In [1]: import numpy as np

In [2]: np.set_printoptions(suppress=True, linewidth=200)

In [3]: def rnd(a):
   ...:     return np.round(a, 3) + 0
   ...: 

In [4]: m1 = np.load("m.npy")

In [5]: m1
Out[5]: 
array([[ 0.37 ,  0.374,  6.283],
       [-1.113, -0.102,  5.623],
       [-7.942, -0.693,  3.961],
       [-8.456, -0.639,  4.151],
       [-0.009, -2.342,  5.516],
       [-1.659,  1.587,  6.52 ],
       [-2.362,  0.244,  7.14 ],
       [ 0.362,  0.575,  4.2  ],
       [ 0.044,  1.362,  6.02 ],
       [-6.705, -0.672,  5.227],
       [ 0.314, -0.79 ,  6.898],
       [ 0.225,  0.831,  6.189],
       [-0.829, -0.802,  5.034],
       [-6.765, -0.024,  3.081],
       [-0.117,  0.589,  5.276],
       [-5.936,  0.817,  4.553],
       [-1.575,  1.012,  6.026],
       [-1.902, -0.145,  7.217],
       [-6.114,  0.012,  4.924],
       [-7.454, -0.017,  4.39 ],
       [-6.631, -0.937,  3.694],
       [-6.403, -0.31 ,  3.499],
       [-0.657, -0.832,  6.73 ],
       [ 0.737, -1.5  ,  6.556],
       [-8.602,  0.34 ,  4.221],
       [-6.623,  1.059,  3.541],
       [ 1.291, -0.697,  4.31 ],
       [-0.843, -1.152,  4.414],
       [ 0.014, -1.361,  4.336],
       [-7.948,  0.129,  2.728],
       [-8.284,  1.004,  4.535],
       [ 1.218,  1.056,  7.232]])

In [6]: rng = np.random.default_rng(4673)

In [7]: lab = rng.permutation(3)

In [8]: out = m1[:, lab] * rng.choice([-1, 1], 3)

In [9]: out
Out[9]: 
array([[ 0.374, -6.283, -0.37 ],
       [-0.102, -5.623,  1.113],
       [-0.693, -3.961,  7.942],
       [-0.639, -4.151,  8.456],
       [-2.342, -5.516,  0.009],
       [ 1.587, -6.52 ,  1.659],
       [ 0.244, -7.14 ,  2.362],
       [ 0.575, -4.2  , -0.362],
       [ 1.362, -6.02 , -0.044],
       [-0.672, -5.227,  6.705],
       [-0.79 , -6.898, -0.314],
       [ 0.831, -6.189, -0.225],
       [-0.802, -5.034,  0.829],
       [-0.024, -3.081,  6.765],
       [ 0.589, -5.276,  0.117],
       [ 0.817, -4.553,  5.936],
       [ 1.012, -6.026,  1.575],
       [-0.145, -7.217,  1.902],
       [ 0.012, -4.924,  6.114],
       [-0.017, -4.39 ,  7.454],
       [-0.937, -3.694,  6.631],
       [-0.31 , -3.499,  6.403],
       [-0.832, -6.73 ,  0.657],
       [-1.5  , -6.556, -0.737],
       [ 0.34 , -4.221,  8.602],
       [ 1.059, -3.541,  6.623],
       [-0.697, -4.31 , -1.291],
       [-1.152, -4.414,  0.843],
       [-1.361, -4.336, -0.014],
       [ 0.129, -2.728,  7.948],
       [ 1.004, -4.535,  8.284],
       [ 1.056, -7.232, -1.218]])

In [10]: U, _, Vt = np.linalg.svd(m1.T @ out)

In [11]: rnd(np.linalg.lstsq(m1, out)[0])
Out[11]: 
array([[ 0.,  0., -1.],
       [ 1.,  0.,  0.],
       [ 0., -1.,  0.]])

In [12]: lab
Out[12]: array([1, 2, 0])

In [13]: out = np.c_[m1[:, :2] @ np.array([[-3, 1], [-2, 1]]), np.array([2, -1, 2, 0, 2, 0, -3, -1, -1, -2, 0, 2, 0, 1, 1, -2, -2, 2, 1, 2, 3, 3, 2, -1, 3, 1, -3, 1, -1, 0, 1, 2])]

In [14]: rnd(out)
Out[14]: 
array([[-1.858,  0.744,  2.   ],
       [ 3.543, -1.215, -1.   ],
       [25.212, -8.635,  2.   ],
       [26.646, -9.095,  0.   ],
       [ 4.711, -2.351,  2.   ],
       [ 1.803, -0.072,  0.   ],
       [ 6.598, -2.118, -3.   ],
       [-2.236,  0.937, -1.   ],
       [-2.856,  1.406, -1.   ],
       [21.459, -7.377, -2.   ],
       [ 0.638, -0.476,  0.   ],
       [-2.337,  1.056,  2.   ],
       [ 4.091, -1.631,  0.   ],
       [20.343, -6.789,  1.   ],
       [-0.827,  0.472,  1.   ],
       [16.174, -5.119, -2.   ],
       [ 2.701, -0.563, -2.   ],
       [ 5.996, -2.047,  2.   ],
       [18.318, -6.102,  1.   ],
       [22.396, -7.471,  2.   ],
       [21.767, -7.568,  3.   ],
       [19.829, -6.713,  3.   ],
       [ 3.635, -1.489,  2.   ],
       [ 0.789, -0.763, -1.   ],
       [25.126, -8.262,  3.   ],
       [17.751, -5.564,  1.   ],
       [-2.479,  0.594, -3.   ],
       [ 4.833, -1.995,  1.   ],
       [ 2.68 , -1.347, -1.   ],
       [23.586, -7.819,  0.   ],
       [22.844, -7.28 ,  1.   ],
       [-5.766,  2.274,  2.   ]])

In [15]: rnd(np.linalg.lstsq(m1, out[:, 0])[0])
Out[15]: array([-3., -2.,  0.])

In [16]: rnd(np.linalg.norm(out - m1 @ np.linalg.lstsq(m1, out)[0], axis=0))
Out[16]: array([0.   , 0.   , 9.298])

In [17]: rnd(np.linalg.norm(np.linalg.qr(m1)[0].T @ out, axis=0) ** 2 / ((out ** 2).sum(axis=0) + 1e-12))
Out[17]: array([1.   , 1.   , 0.136])

In [18]: Xc = m1 - m1.mean(axis=0)

In [19]: U, sigma, Vt = np.linalg.svd(Xc, full_matrices=False)

In [20]: rnd(Xc.mean(axis=0))
Out[20]: array([0., 0., 0.])

In [21]: np.abs(U[:, 0]).argmax()
Out[21]: np.int64(24)

In [22]: np.searchsorted(np.cumsum(sigma ** 2) / (sigma ** 2).sum(), 0.9) + 1
Out[22]: np.int64(2)

In [23]: rnd((sigma ** 2).sum() ** 2 / (sigma ** 4).sum())
Out[23]: np.float64(1.264)

In [24]: np.linalg.matrix_rank(Xc)
Out[24]: np.int64(3)

In [25]: (np.sign(U[:, 0]) == np.sign(U[0, 0])).astype(int)
Out[25]: array([1, 1, 0, 0, 1, 1, 1, 1, 1, 0, 1, 1, 1, 0, 1, 0, 1, 1, 0, 0, 0, 0, 1, 1, 0, 0, 1, 1, 1, 0, 0, 1])

In [26]: rnd(Vt[0] * np.sign(Vt[0, np.abs(Vt[0]).argmax()]))
Out[26]: array([ 0.969, -0.02 ,  0.245])

In [27]: vec = np.array([1, 2, 2])

In [28]: np.sign((m1 @ vec).round(6))
Out[28]: array([ 1.,  1., -1., -1.,  1.,  1.,  1.,  1.,  1.,  1.,  1.,  1.,  1., -1.,  1.,  1.,  1.,  1.,  1.,  1., -1., -1.,  1.,  1.,  1.,  1.,  1.,  1.,  1., -1.,  1.,  1.])

In [29]: m1 @ np.eye(3)[0]
Out[29]: 
array([ 0.37 , -1.113, -7.942, -8.456, -0.009, -1.659, -2.362,  0.362,  0.044, -6.705,  0.314,  0.225, -0.829, -6.765, -0.117, -5.936, -1.575, -1.902, -6.114, -7.454, -6.631, -6.403, -0.657,  0.737,
       -8.602, -6.623,  1.291, -0.843,  0.014, -7.948, -8.284,  1.218])

In [30]: (m1 @ vec).argmax()
Out[30]: np.int64(31)

In [31]: D = np.linalg.norm(m1[:, None] - m1[None], axis=-1)

In [32]: np.flatnonzero(D[17] < D.mean() / 2)
Out[32]: array([ 1,  5,  6, 16, 17, 22])

In [33]: np.linalg.matrix_rank(D ** 2)
Out[33]: np.int64(5)

In [34]: D[17].round(6).argsort(kind="stable")[:4]
Out[34]: array([17,  6, 22, 16])

In [35]: A = np.loadtxt("test13.csv", delimiter=",")

In [36]: A
Out[36]: 
array([[-1.3  ,  0.   ,  2.1  , -2.6  , -1.3  , -0.8  ],
       [-1.196,  0.105,  2.002, -2.364, -2.068, -0.547],
       [ 0.7  ,  0.7  ,  0.5  ,  0.9  ,  0.2  ,  1.6  ],
       [ 0.1  ,  0.9  , -0.4  ,  1.3  , -2.   ,  1.7  ],
       [ 0.6  ,  1.3  ,  3.1  ,  0.   ,  0.6  , -1.2  ]])

In [37]: A.ravel(order="F")
Out[37]: 
array([-1.3  , -1.196,  0.7  ,  0.1  ,  0.6  ,  0.   ,  0.105,  0.7  ,  0.9  ,  1.3  ,  2.1  ,  2.002,  0.5  , -0.4  ,  3.1  , -2.6  , -2.364,  0.9  ,  1.3  ,  0.   , -1.3  , -2.068,  0.2  , -2.   ,
        0.6  , -0.8  , -0.547,  1.6  ,  1.7  , -1.2  ])

In [38]: A.reshape(-1, 2)
Out[38]: 
array([[-1.3  ,  0.   ],
       [ 2.1  , -2.6  ],
       [-1.3  , -0.8  ],
       [-1.196,  0.105],
       [ 2.002, -2.364],
       [-2.068, -0.547],
       [ 0.7  ,  0.7  ],
       [ 0.5  ,  0.9  ],
       [ 0.2  ,  1.6  ],
       [ 0.1  ,  0.9  ],
       [-0.4  ,  1.3  ],
       [-2.   ,  1.7  ],
       [ 0.6  ,  1.3  ],
       [ 3.1  ,  0.   ],
       [ 0.6  , -1.2  ]])

In [39]: t3 = A.reshape(5, 2, -1)

In [40]: t3.transpose(1, 0, 2)
Out[40]: 
array([[[-1.3  ,  0.   ,  2.1  ],
        [-1.196,  0.105,  2.002],
        [ 0.7  ,  0.7  ,  0.5  ],
        [ 0.1  ,  0.9  , -0.4  ],
        [ 0.6  ,  1.3  ,  3.1  ]],

       [[-2.6  , -1.3  , -0.8  ],
        [-2.364, -2.068, -0.547],
        [ 0.9  ,  0.2  ,  1.6  ],
        [ 1.3  , -2.   ,  1.7  ],
        [ 0.   ,  0.6  , -1.2  ]]])

In [41]: t3[:, 0]
Out[41]: 
array([[-1.3  ,  0.   ,  2.1  ],
       [-1.196,  0.105,  2.002],
       [ 0.7  ,  0.7  ,  0.5  ],
       [ 0.1  ,  0.9  , -0.4  ],
       [ 0.6  ,  1.3  ,  3.1  ]])

In [42]: t3.shape
Out[42]: (5, 2, 3)

In [43]: J = np.loadtxt("x.csv", delimiter=",")

In [44]: J
Out[44]: 
array([[0., 8., 5., 4., 4., 4.],
       [0., 0., 1., 1., 0., 9.],
       [0., 0., 0., 1., 4., 8.],
       [0., 0., 0., 0., 0., 4.],
       [0., 0., 0., 0., 0., 9.],
       [0., 0., 0., 0., 0., 0.]])

In [45]: r0 = np.array([1, 5])

In [46]: np.correlate(J[4], J[1], "full")
Out[46]: array([ 0.,  0.,  0.,  0.,  0., 81.,  0.,  9.,  9.,  0.,  0.])

In [47]: np.cross(J[4, :3], J[1, :3])
Out[47]: array([0., 0., 0.])

In [48]: np.convolve(J[4], r0)
Out[48]: array([ 0.,  0.,  0.,  0.,  0.,  9., 45.])

In [49]: np.abs(np.diag(np.linalg.qr(J)[1])) > 1e-9
Out[49]: array([False, False, False, False, False, False])

In [50]: np.linalg.lstsq(J[:-1].T, J[-1])[2]
Out[50]: np.int32(4)

In [51]: rnd(np.trace(np.linalg.pinv(J) @ J))
Out[51]: np.float64(4.0)

In [52]: out = np.array([[1.4], [1.3], [0.1], [0.8], [-0.3]])

In [53]: basis = np.array([[-0.7, -0.2, -1.1, -1.3, -1.1, 1.1, 0.8]])

In [54]: W0 = out @ basis

In [55]: rnd(W0)
Out[55]: 
array([[-0.98, -0.28, -1.54, -1.82, -1.54,  1.54,  1.12],
       [-0.91, -0.26, -1.43, -1.69, -1.43,  1.43,  1.04],
       [-0.07, -0.02, -0.11, -0.13, -0.11,  0.11,  0.08],
       [-0.56, -0.16, -0.88, -1.04, -0.88,  0.88,  0.64],
       [ 0.21,  0.06,  0.33,  0.39,  0.33, -0.33, -0.24]])

In [56]: U, sigma, Vt = np.linalg.svd(W0)

In [57]: rnd(sigma)
Out[57]: array([5.338, 0.   , 0.   , 0.   , 0.   ])

In [58]: out = U[:, :1] @ np.diag(sigma[:1]) @ Vt[:1]

In [59]: np.linalg.matrix_rank(W0, rtol=0.05)
Out[59]: np.int64(1)

In [60]: rnd(np.linalg.norm(W0 - out) / np.linalg.norm(W0))
Out[60]: np.float64(0.0)

In [61]: rank = np.linalg.matrix_rank(W0)

In [62]: rank
Out[62]: np.int64(1)

In [63]: null = np.linalg.svd(W0)[2][rank:].T

In [64]: [int(np.linalg.matrix_rank(np.delete(W0, i, axis=0))) for i in range(5)]
Out[64]: [1, 1, 1, 1, 1]

In [65]: np.allclose(W0 @ null, 0)
Out[65]: True

In [66]: M = np.loadtxt("layer2.csv", delimiter=",")

In [67]: rnd(M)
Out[67]: 
array([[0.5  , 0.125, 0.375, 0.   ],
       [0.143, 0.286, 0.429, 0.143],
       [0.2  , 0.2  , 0.4  , 0.2  ],
       [0.5  , 0.25 , 0.   , 0.25 ]])

In [68]: rnd(np.linalg.norm(M, axis=0))
Out[68]: array([0.749, 0.447, 0.696, 0.351])

In [69]: rnd(np.linalg.norm(M, 1)), rnd(np.linalg.norm(M, np.inf))
Out[69]: (np.float64(1.343), np.float64(1.0))

In [70]: rnd(np.linalg.norm(M[1] - M[3]))
Out[70]: np.float64(0.569)

In [71]: rnd(M[1] @ M[3])
Out[71]: np.float64(0.179)

In [72]: np.linalg.norm(M, axis=1).argmax()
Out[72]: np.int64(0)

In [73]: rnd(np.sort(np.abs(np.linalg.eigvals(M)))[::-1])
Out[73]: array([1.   , 0.248, 0.248, 0.146])

In [74]: M @ np.ones(4)
Out[74]: array([1., 1., 1., 1.])

In [75]: p = np.eye(4)[0]

In [76]: for _ in range(6):
    ...:     p = p @ M
    ...:     print(p.round(3))
    ...: 
[0.5   0.125 0.375 0.   ]
[0.343 0.173 0.391 0.093]
[0.321 0.194 0.359 0.126]
[0.323 0.199 0.347 0.131]
[0.325 0.199 0.345 0.131]
[0.325 0.199 0.345 0.13 ]

In [77]: Xc = (m1 - m1.mean(axis=0)) / m1.std(axis=0)

In [78]: rnd(Xc.std(axis=0))
Out[78]: array([1., 1., 1.])

In [79]: np.argwhere(np.abs(Xc) > 2)
Out[79]: array([[4, 1]])

In [80]: coef = np.linalg.lstsq(np.delete(Xc, 1, axis=1), Xc[:, 1])[0]

In [81]: np.abs(coef).argmax()
Out[81]: np.int64(1)

In [82]: lab = rng.permutation(4)

In [83]: lab
Out[83]: array([3, 1, 0, 2])

In [84]: out = M[lab][:, lab]

In [85]: np.allclose(out, M)
Out[85]: False

In [86]: rnd(np.sort(np.abs(np.linalg.eigvals(out))))
Out[86]: array([0.146, 0.248, 0.248, 1.   ])

In [87]: rnd(np.diag(out))
Out[87]: array([0.25 , 0.286, 0.5  , 0.4  ])

In [88]: data = np.load("arr.npy")

In [89]: data
Out[89]: 
array([[ 0,  0, -6, -9],
       [ 0,  0,  9, -9],
       [ 0,  0, -2, -3],
       [ 0,  0,  3, -3]])

In [90]: lab = rng.permutation(4)

In [91]: lab
Out[91]: array([1, 3, 2, 0])

In [92]: out = data[lab][:, lab]

In [93]: out
Out[93]: 
array([[ 0, -9,  9,  0],
       [ 0, -3,  3,  0],
       [ 0, -3, -2,  0],
       [ 0, -9, -6,  0]])

In [94]: np.diag(out)
Out[94]: array([ 0, -3, -2,  0])

In [95]: np.allclose(out, data)
Out[95]: False

In [96]: F = np.loadtxt("block12.csv", delimiter=",")

In [97]: F
Out[97]: 
array([[-1.,  0.,  1.,  2.,  3.,  4.,  5.],
       [ 6.,  7.,  8.,  9., 10., 11., 12.],
       [13., 14., 15., 16., 17., 18., 19.],
       [20., 21., 22., 23., 24., 25., 26.]])

In [98]: basis = m1[[15, 23]].astype(float)

In [99]: for _ in range(3):
    ...:     lab = np.linalg.norm(m1[:, None] - basis, axis=-1).argmin(axis=1)
    ...:     basis = np.array([m1[lab == j].mean(axis=0) for j in range(2)])
    ...: 

In [100]: lab
Out[100]: array([1, 1, 0, 0, 1, 1, 1, 1, 1, 0, 1, 1, 1, 0, 1, 0, 1, 1, 0, 0, 0, 0, 1, 1, 0, 0, 1, 1, 1, 0, 0, 1])

In [101]: rnd(basis)
Out[101]: 
array([[-7.22 ,  0.005,  4.039],
       [-0.342, -0.11 ,  5.869]])
